$ python3 -q
>>> import numpy as np
>>> np.set_printoptions(precision=2, suppress=True, linewidth=100, sign=" ")
>>> m1 = np.array([[-1.0, -2.0, 0.0, -2.0, 0.0, 0.0, 0.0],
...     [-2.0, -1.0, 0.0, -2.0, 0.0, 0.0, 0.0],
...     [0.0, 0.0, -1.0, 0.0, -2.0, -2.0, -2.0],
...     [-2.0, -2.0, 0.0, -1.0, 0.0, 0.0, 0.0],
...     [0.0, 0.0, -2.0, 0.0, -1.0, -2.0, -2.0],
...     [0.0, 0.0, -2.0, 0.0, -2.0, -1.0, -2.0],
...     [0.0, 0.0, -2.0, 0.0, -2.0, -2.0, -1.0]])
>>> # equal to its transpose
>>> B = m1[0, 0] * m1[1:] - np.outer(m1[1:, 0], m1[0])
>>> B
array([[ 0., -3.,  0., -2.,  0.,  0.,  0.],
       [ 0.,  0.,  1.,  0.,  2.,  2.,  2.],
       [ 0., -2.,  0., -3.,  0.,  0.,  0.],
       [ 0.,  0.,  2.,  0.,  1.,  2.,  2.],
       [ 0.,  0.,  2.,  0.,  2.,  1.,  2.],
       [ 0.,  0.,  2.,  0.,  2.,  2.,  1.]])
>>> m1[:, 0] / m1[0, 0]
array([ 1.,  2., -0.,  2., -0., -0., -0.])
>>> np.flatnonzero(~B.round(6).any(axis=1))
array([], dtype=int64)
>>> X = 0.7 ** np.abs(np.subtract.outer(np.arange(10), np.arange(10)))
>>> X
array([[ 1.  ,  0.7 ,  0.49,  0.34,  0.24,  0.17,  0.12,  0.08,  0.06,  0.04],
       [ 0.7 ,  1.  ,  0.7 ,  0.49,  0.34,  0.24,  0.17,  0.12,  0.08,  0.06],
       [ 0.49,  0.7 ,  1.  ,  0.7 ,  0.49,  0.34,  0.24,  0.17,  0.12,  0.08],
       [ 0.34,  0.49,  0.7 ,  1.  ,  0.7 ,  0.49,  0.34,  0.24,  0.17,  0.12],
       [ 0.24,  0.34,  0.49,  0.7 ,  1.  ,  0.7 ,  0.49,  0.34,  0.24,  0.17],
       [ 0.17,  0.24,  0.34,  0.49,  0.7 ,  1.  ,  0.7 ,  0.49,  0.34,  0.24],
       [ 0.12,  0.17,  0.24,  0.34,  0.49,  0.7 ,  1.  ,  0.7 ,  0.49,  0.34],
       [ 0.08,  0.12,  0.17,  0.24,  0.34,  0.49,  0.7 ,  1.  ,  0.7 ,  0.49],
       [ 0.06,  0.08,  0.12,  0.17,  0.24,  0.34,  0.49,  0.7 ,  1.  ,  0.7 ],
       [ 0.04,  0.06,  0.08,  0.12,  0.17,  0.24,  0.34,  0.49,  0.7 ,  1.  ]])
>>> # symmetric, so the eigenvalues are real
>>> np.unravel_index(np.abs(X).argmax(), X.shape)
(np.int64(0), np.int64(0))
>>> X.sum(axis=1)
array([ 3.24,  3.9 ,  4.33,  4.59,  4.71,  4.71,  4.59,  4.33,  3.9 ,  3.24])
>>> X.shape
(10, 10)
>>> X.mean(axis=0)
array([ 0.32,  0.39,  0.43,  0.46,  0.47,  0.47,  0.46,  0.43,  0.39,  0.32])
>>> np.abs(X).max()
np.float64(1.0)
>>> np.count_nonzero(X)
np.int64(100)
>>> B = np.array([[2]])
>>> basis = np.array([[0, -5, 1], [-3, 1, -5], [5, -3, 2]])
>>> feats = np.block([[B, np.zeros((1, 3))], [np.zeros((3, 1)), basis]])
>>> feats
array([[ 2.,  0.,  0.,  0.],
       [ 0.,  0., -5.,  1.],
       [ 0., -3.,  1., -5.],
       [ 0.,  5., -3.,  2.]])
>>> # 2 blocks once reordered
>>> u = np.array([1, 5, 3, 2])
>>> B = feats + np.outer(u, np.eye(4)[3])
>>> B
array([[ 2.,  0.,  0.,  1.],
       [ 0.,  0., -5.,  6.],
       [ 0., -3.,  1., -2.],
       [ 0.,  5., -3.,  4.]])
>>> np.poly(B)
array([  1.,  -7., -37.,  80.,  28.])
>>> round(np.linalg.eigvals(B).sum().real, 2)
np.float64(7.0)
>>> np.round(np.linalg.det(B.T), 2)
np.float64(28.0)
>>> np.round(np.linalg.det(2 * B), 2), np.round(np.linalg.det(B), 2)
(np.float64(448.0), np.float64(28.0))
>>> np.einsum("ii->", B)
np.float64(7.0)
>>> x0 = np.array([0, -1, 0, -2])
>>> target = feats @ x0
>>> target
array([ 0., -2., 13., -9.])
>>> np.linalg.solve(feats, 4 * target)
array([ 0., -4., -0., -8.])
>>> np.linalg.solve(feats, target + feats[:, 0])
array([ 1., -1., -0., -2.])
>>> np.round(np.linalg.solve(feats.T, feats[2]), 2) + 0
array([ 0.,  0.,  1.,  0.])
>>> np.round(np.linalg.solve(feats, feats[:, 2]), 2) + 0
array([ 0.,  0.,  1.,  0.])
>>> np.linalg.solve(feats, target)
array([ 0., -1., -0., -2.])
>>> rng = np.random.default_rng(93474)
>>> z = rng.permutation(4)
>>> z
array([ 3,  2,  0,  1])
>>> B = feats[z][:, z]
>>> round(float(np.linalg.det(B)), 2), round(np.linalg.det(feats[z]), 2)
(198.0, np.float64(-198.0))
>>> np.trace(B)
np.float64(5.0)
>>> Uu, s, Vh = np.linalg.svd(feats, full_matrices=False)
>>> s
array([ 8.52,  4.42,  2.63,  2.  ])
>>> round(float(np.sqrt((s ** 2).sum())), 2), round(float(np.linalg.norm(feats)), 2)
(10.15, 10.15)
>>> np.round(Vh @ Vh.T, 2) + 0
array([[ 1.,  0.,  0.,  0.],
       [ 0.,  1.,  0.,  0.],
       [ 0.,  0.,  1.,  0.],
       [ 0.,  0.,  0.,  1.]])
>>> np.round(Uu.T @ Uu, 2) + 0
array([[ 1.,  0.,  0.,  0.],
       [ 0.,  1.,  0.,  0.],
       [ 0.,  0.,  1.,  0.],
       [ 0.,  0.,  0.,  1.]])
>>> np.round(Uu.T @ feats @ Vh.T, 2) + 0
array([[ 8.52,  0.  ,  0.  ,  0.  ],
       [ 0.  ,  4.42,  0.  ,  0.  ],
       [ 0.  ,  0.  ,  2.63,  0.  ],
       [ 0.  ,  0.  ,  0.  ,  2.  ]])
>>> s / s[0]
array([ 1.  ,  0.52,  0.31,  0.23])
>>> np.allclose(Uu * s @ Vh, feats)
True
>>> (s > 1e-8).sum()
np.int64(4)
>>> np.abs(Uu[:, 0]).round(6).argmax()
np.int64(3)
